$ python -q
>>> import numpy as np
>>> np.set_printoptions(precision=3, suppress=True, linewidth=100, floatmode="fixed")
>>> def rnd(a):
...     return np.round(a, 3) + 0
... 
>>> m1 = np.loadtxt("block7.csv", delimiter=",")
>>> rnd(m1)
array([[ 0.913,  0.187, -0.077,  0.170,  0.101],
       [ 0.187,  0.602,  0.164, -0.362, -0.216],
       [-0.077,  0.164,  0.932,  0.149,  0.089],
       [ 0.170, -0.362,  0.149,  0.670, -0.196],
       [ 0.101, -0.216,  0.089, -0.196,  0.883]])
>>> # rank 4
>>> print(rnd(np.einsum("ij,ji->", m1, m1)))
4.0
>>> rnd(np.poly(m1))
array([ 1.000, -4.000,  6.000, -4.000,  1.000,  0.000])
>>> rnd(np.linalg.det(m1[::-1]))
np.float64(0.0)
>>> rnd(np.linalg.eigvals(m1).sum().real)
np.float64(4.0)
>>> np.linalg.matrix_rank(m1, rtol=0.1)
np.int64(4)
>>> np.linalg.cond(m1) > 100
np.True_
>>> [round(float(x), 3) for x in np.linalg.svd(m1, compute_uv=False)[:3]]
[1.0, 1.0, 1.0]
>>> Uu, sigma, Vh = np.linalg.svd(m1)
>>> rnd(sigma)
array([1.000, 1.000, 1.000, 1.000, 0.000])
>>> np.argmax(sigma[:-1] / (sigma[1:] + 1e-6)) + 1
np.int64(4)
>>> out = Uu[:, :4] @ np.diag(sigma[:4]) @ Vh[:4]
>>> np.linalg.matrix_rank(out)
np.int64(4)
>>> rnd(np.linalg.norm(m1 - out) / np.linalg.norm(m1))
np.float64(0.0)
>>> np.linalg.matrix_rank(m1, rtol=0.05)
np.int64(4)
>>> A = np.load("x.npy")
>>> A
array([[-1.000, -2.700,  0.300],
       [ 0.100, -4.500, -0.300],
       [ 0.200,  0.900,  0.100],
       [ 0.800,  6.000, -1.400],
       [ 0.000, -0.900, -1.300],
       [ 0.600, -0.600, -0.900]])
>>> # column 1 dominates
>>> vec = np.array([-3, 2, -3, 0, 2])
>>> rnd(np.eye(5) - m1)
array([[ 0.087, -0.187,  0.077, -0.170, -0.101],
       [-0.187,  0.398, -0.164,  0.362,  0.216],
       [ 0.077, -0.164,  0.068, -0.149, -0.089],
       [-0.170,  0.362, -0.149,  0.330,  0.196],
       [-0.101,  0.216, -0.089,  0.196,  0.117]])
>>> np.trace(m1)
np.float64(4.0)
>>> rnd((vec - m1 @ vec) @ (m1 @ vec))
np.float64(0.0)
>>> rnd(m1 @ m1 @ vec)
array([-1.932, -0.280, -2.060, -2.075,  0.765])
>>> X = np.array([[2, 0, 2, 4],
...     [3, 1, 2, 4],
...     [2, 5, 5, 10],
...     [5, 2, 4, 8],
...     [0, 4, 0, 0]])
>>> X
array([[ 2,  0,  2,  4],
       [ 3,  1,  2,  4],
       [ 2,  5,  5, 10],
       [ 5,  2,  4,  8],
       [ 0,  4,  0,  0]])
>>> Uu, sigma, Vh = np.linalg.svd(X)
>>> V = Vh[:(sigma > 1e-8).sum()]
>>> rng = np.random.default_rng(192)
>>> vec = X[3] + -3 * X[2] + rng.integers(2) * np.eye(4)[0]
>>> vec
array([  0.000, -13.000, -11.000, -22.000])
>>> rnd(np.diag(V.T @ V))
array([1.000, 1.000, 0.200, 0.800])
>>> print(np.linalg.matrix_rank(np.vstack([X, vec])))
3
>>> rnd(V.T @ V)
array([[1.000, 0.000, 0.000, 0.000],
       [0.000, 1.000, 0.000, 0.000],
       [0.000, 0.000, 0.200, 0.400],
       [0.000, 0.000, 0.400, 0.800]])
>>> np.linalg.lstsq(X[:-1].T, X[-1])[2]
np.int32(3)
>>> np.unique(X.round(6), axis=0).shape
(5, 4)
>>> np.abs(np.diag(np.linalg.qr(X)[1])) > 1e-9
array([ True,  True,  True, False])
>>> print(rnd(X @ np.linalg.pinv(X) @ X))
[[ 2.000  0.000  2.000  4.000]
 [ 3.000  1.000  2.000  4.000]
 [ 2.000  5.000  5.000 10.000]
 [ 5.000  2.000  4.000  8.000]
 [ 0.000  4.000  0.000  0.000]]
>>> theta = np.radians(15)
>>> Rm = np.eye(4)
>>> Rm[0, 0] = Rm[1, 1] = np.cos(theta)
>>> Rm[0, 1], Rm[1, 0] = -np.sin(theta), np.sin(theta)
>>> rnd(Rm)
array([[ 0.966, -0.259,  0.000,  0.000],
       [ 0.259,  0.966,  0.000,  0.000],
       [ 0.000,  0.000,  1.000,  0.000],
       [ 0.000,  0.000,  0.000,  1.000]])
>>> out = X @ Rm.T
>>> rnd(np.linalg.det(Rm)), rnd(np.trace(Rm))
(np.float64(1.0), np.float64(3.932))
>>> rnd(np.linalg.svd(X, compute_uv=False)), rnd(np.linalg.svd(out, compute_uv=False))
(array([17.447,  4.770,  2.418,  0.000]), array([17.447,  4.770,  2.418,  0.000]))
>>> np.allclose(X @ X.T, out @ out.T)
True
>>> f = np.array([2, 1])
>>> print(np.polyval(f, X[3]))
[11  5  9 17]
>>> np.correlate(X[3], X[4], "full")
array([ 0,  0, 20,  8, 16, 32,  0])
>>> np.array([np.convolve(row, f, "same") for row in X])
array([[ 4,  2,  4, 10],
       [ 6,  5,  5, 10],
       [ 4, 12, 15, 25],
       [10,  9, 10, 20],
       [ 0,  8,  4,  0]])
>>> np.convolve(X[3], f)
array([10,  9, 10, 20,  8])
>>> cov = X.T @ X
>>> np.trace(cov), (X ** 2).sum()
(np.int64(333), np.int64(333))
>>> rnd(np.linalg.eigvalsh(cov)[::-1])
array([304.403,  22.751,   5.846,   0.000])
>>> np.linalg.matrix_rank(cov)
np.int64(3)
>>> arr = np.tril(np.array([[2, 5, -2, 5], [4, 4, 4, 0], [-2, -5, 4, -3], [-4, -5, -2, -4]]), -1) + np.eye(4, dtype=int)
>>> arr
array([[ 1,  0,  0,  0],
       [ 4,  1,  0,  0],
       [-2, -5,  1,  0],
       [-4, -5, -2,  1]])
>>> f = np.array([-2, 0, 8, 9])
>>> out = arr + np.outer(f, np.eye(4)[0])
>>> rnd(np.linalg.det(out) / np.linalg.det(arr)), rnd(1 + np.linalg.solve(arr, f)[0])
(np.float64(-1.0), np.float64(-1.0))
>>> out
array([[-1.000,  0.000,  0.000,  0.000],
       [ 4.000,  1.000,  0.000,  0.000],
       [ 6.000, -5.000,  1.000,  0.000],
       [ 5.000, -5.000, -2.000,  1.000]])
>>> np.linalg.matrix_rank(np.linalg.inv(out) - np.linalg.inv(arr), tol=1e-8)
np.int64(1)
>>> F = np.diag(np.array([1, 2, 1, 1, 0])) + -1 * np.eye(5, k=1) + -1 * np.eye(5, k=-1)
>>> F
array([[ 1.000, -1.000,  0.000,  0.000,  0.000],
       [-1.000,  2.000, -1.000,  0.000,  0.000],
       [ 0.000, -1.000,  1.000, -1.000,  0.000],
       [ 0.000,  0.000, -1.000,  1.000, -1.000],
       [ 0.000,  0.000,  0.000, -1.000,  0.000]])
>>> print(np.linalg.matrix_rank(F, rtol=0.1))
4
>>> np.linalg.cond(F) > 100
np.True_
>>> [round(float(x), 3) for x in np.linalg.svd(F, compute_uv=False)[:3]]
[3.115, 2.0, 0.861]
>>> W1 = np.array([[-3, 0, 1, 0, 1],
...     [3, 1, -2, -3, 0],
...     [-2, 0, 0, -1, 2],
...     [2, -3, 3, 0, -3]])
>>> c = np.array([3, 2, 0, -1, -1])
>>> act = np.maximum(X @ W1 + c, 0)
>>> (act > 0).astype(int)
array([[1, 0, 1, 0, 0],
       [1, 0, 1, 0, 0],
       [1, 0, 1, 0, 0],
       [1, 0, 1, 0, 0],
       [1, 1, 0, 0, 0]])
>>> np.linalg.matrix_rank(act)
np.int64(3)
>>> C = np.array([[2, 3], [3, 3], [2, 0], [3, 1], [3, 3]])
>>> (act @ C).round(6).argmax(axis=1)
array([0, 0, 0, 0, 1])
>>> rk = np.linalg.matrix_rank(F)
>>> rk
np.int64(4)
>>> N = np.linalg.svd(F)[2][rk:].T
>>> print(np.linalg.matrix_rank(F.T @ F), np.linalg.matrix_rank(F @ F.T))
4 4
>>> [int(np.linalg.matrix_rank(F[:i])) for i in range(1, len(F) + 1)]
[1, 2, 3, 4, 4]
>>> rnd(F @ N)
array([[0.000],
       [0.000],
       [0.000],
       [0.000],
       [0.000]])
>>> np.allclose(F @ N, 0)
True
>>> rnd(N[:, 0] / N[np.abs(N[:, 0]).round(6).argmax(), 0])
array([ 1.000,  1.000,  1.000,  0.000, -1.000])
>>> evals, V = np.linalg.eigvalsh(F)
Traceback (most recent call last):
  File "<python-input-87>", line 1, in <module>
    evals, V = np.linalg.eigvalsh(F)
    ^^^^^^^^
ValueError: too many values to unpack (expected 2)
>>> evals, V = np.linalg.eigh(F)
>>> np.abs(V[:, -1]).round(6).argmax()
np.int64(1)
>>> rnd(np.linalg.eigvalsh(F @ F))
array([0.000, 0.556, 0.741, 4.000, 9.703])
>>> rnd(V.T @ F @ V)
array([[-0.861,  0.000,  0.000,  0.000,  0.000],
       [ 0.000,  0.000,  0.000,  0.000,  0.000],
       [ 0.000,  0.000,  0.746,  0.000,  0.000],
       [ 0.000,  0.000,  0.000,  2.000,  0.000],
       [ 0.000,  0.000,  0.000,  0.000,  3.115]])
>>> rnd(evals)
array([-0.861,  0.000,  0.746,  2.000,  3.115])
>>> print(rnd(V.T @ V))
[[1.000 0.000 0.000 0.000 0.000]
 [0.000 1.000 0.000 0.000 0.000]
 [0.000 0.000 1.000 0.000 0.000]
 [0.000 0.000 0.000 1.000 0.000]
 [0.000 0.000 0.000 0.000 1.000]]
>>> np.unique(evals.round(6) + 0, return_counts=True)[1]
array([1, 1, 1, 1, 1])
>>> rnd(V @ np.diag(evals) @ V.T)
array([[ 1.000, -1.000,  0.000,  0.000,  0.000],
       [-1.000,  2.000, -1.000,  0.000,  0.000],
       [ 0.000, -1.000,  1.000, -1.000,  0.000],
       [ 0.000,  0.000, -1.000,  1.000, -1.000],
       [ 0.000,  0.000,  0.000, -1.000,  0.000]])
